$ ipython --no-banner

In [1]: import numpy as np

In [2]: import numpy.linalg as la

In [3]: np.set_printoptions(precision=2, suppress=True, linewidth=200, floatmode="fixed")

In [4]: K = np.load("mat.npy")

In [5]: K
Out[5]: 
array([[4, 3, 5, 2, 0],
       [0, 2, 4, 3, 3],
       [5, 2, 2, 4, 3],
       [5, 2, 2, 4, 3],
       [3, 5, 5, 1, 4]])

In [6]: # rows 2 and 3 are equal

In [7]: rk = la.matrix_rank(K)

In [8]: rk
Out[8]: np.int64(4)

In [9]: null = la.svd(K)[2][rk:].T

In [10]: print([int(la.matrix_rank(np.delete(K, i, axis=0))) for i in range(5)])
[3, 3, 4, 4, 3]

In [11]: null.shape
Out[11]: (5, 1)

In [12]: print(np.round(K @ null, 2) + 0)
[[0.00]
 [0.00]
 [0.00]
 [0.00]
 [0.00]]

In [13]: null[:, 0] / null[np.abs(null[:, 0]).round(6).argmax(), 0]
Out[13]: array([-0.32,  1.00, -0.55,  0.52, -0.45])

In [14]: [int(la.matrix_rank(K[:, :j + 1])) for j in range(5)]
Out[14]: [1, 2, 3, 4, 4]

In [15]: rng = np.random.default_rng(26389)

In [16]: lab = rng.permutation(5)

In [17]: lab
Out[17]: array([2, 3, 4, 0, 1])

In [18]: A2 = K[lab][:, lab]

In [19]: np.diag(A2)
Out[19]: array([2, 4, 4, 4, 2])

In [20]: print(np.allclose(A2, K))
False

In [21]: A2
Out[21]: 
array([[2, 4, 3, 5, 2],
       [2, 4, 3, 5, 2],
       [5, 1, 4, 3, 5],
       [5, 2, 0, 4, 3],
       [4, 3, 3, 0, 2]])

In [22]: np.round(np.sort(np.abs(la.eigvals(A2))), 2) + 0
Out[22]: array([ 0.00,  2.68,  2.68,  3.65, 15.14])

In [23]: np.trace(A2)
Out[23]: np.int64(16)

In [24]: sigma = 10 * 0.9 ** np.arange(5)

In [25]: X = rng.normal(size=(16, 5)) * rng.permutation(sigma)

In [26]: X
Out[26]: 
array([[  8.14, -16.00, -11.20,   3.18,  -5.47],
       [ -3.02,  23.55,  -3.11,   2.16, -14.61],
       [  4.84, -13.51,  -6.97,  -7.77,   2.97],
       [  6.71,   5.69,   9.10,   1.19,  -3.24],
       [ -2.51,  -0.13,  -6.13,  -6.83,   6.67],
       [ -2.09,   0.05,   5.10,  -9.32,  -6.72],
       [  0.54,   1.32,  -5.07,  -4.35,  -7.26],
       [ -3.29,  -9.86,   1.11,  13.16,  15.99],
       [  2.72,   3.66, -18.97,  -8.04,  13.78],
       [ -1.74,   4.87,   1.86,  -8.81,  -6.74],
       [  4.95,  -6.77,   9.84,   7.59,   1.28],
       [-13.40,  -6.41,  -7.79,   4.61,   0.25],
       [ -1.51,  -6.57,  -0.36,   8.17,   3.35],
       [  2.90,  18.29,  -6.88,   1.21,   8.46],
       [ 11.67, -12.60,   5.19,   4.69,   4.58],
       [  7.83, -16.89,   3.79,  -3.50,  -0.37]])

In [27]: Q, R = la.qr(X)

In [28]: print(np.trace(Q @ Q.T))
5.0

In [29]: np.round(abs(R[0, 0]), 2), np.round(la.norm(X[:, 0]), 2)
Out[29]: (np.float64(24.25), np.float64(24.25))

In [30]: np.abs(np.diag(R))
Out[30]: array([24.25, 43.04, 30.74, 25.29, 27.57])

In [31]: Q.shape, R.shape
Out[31]: ((16, 5), (5, 5))
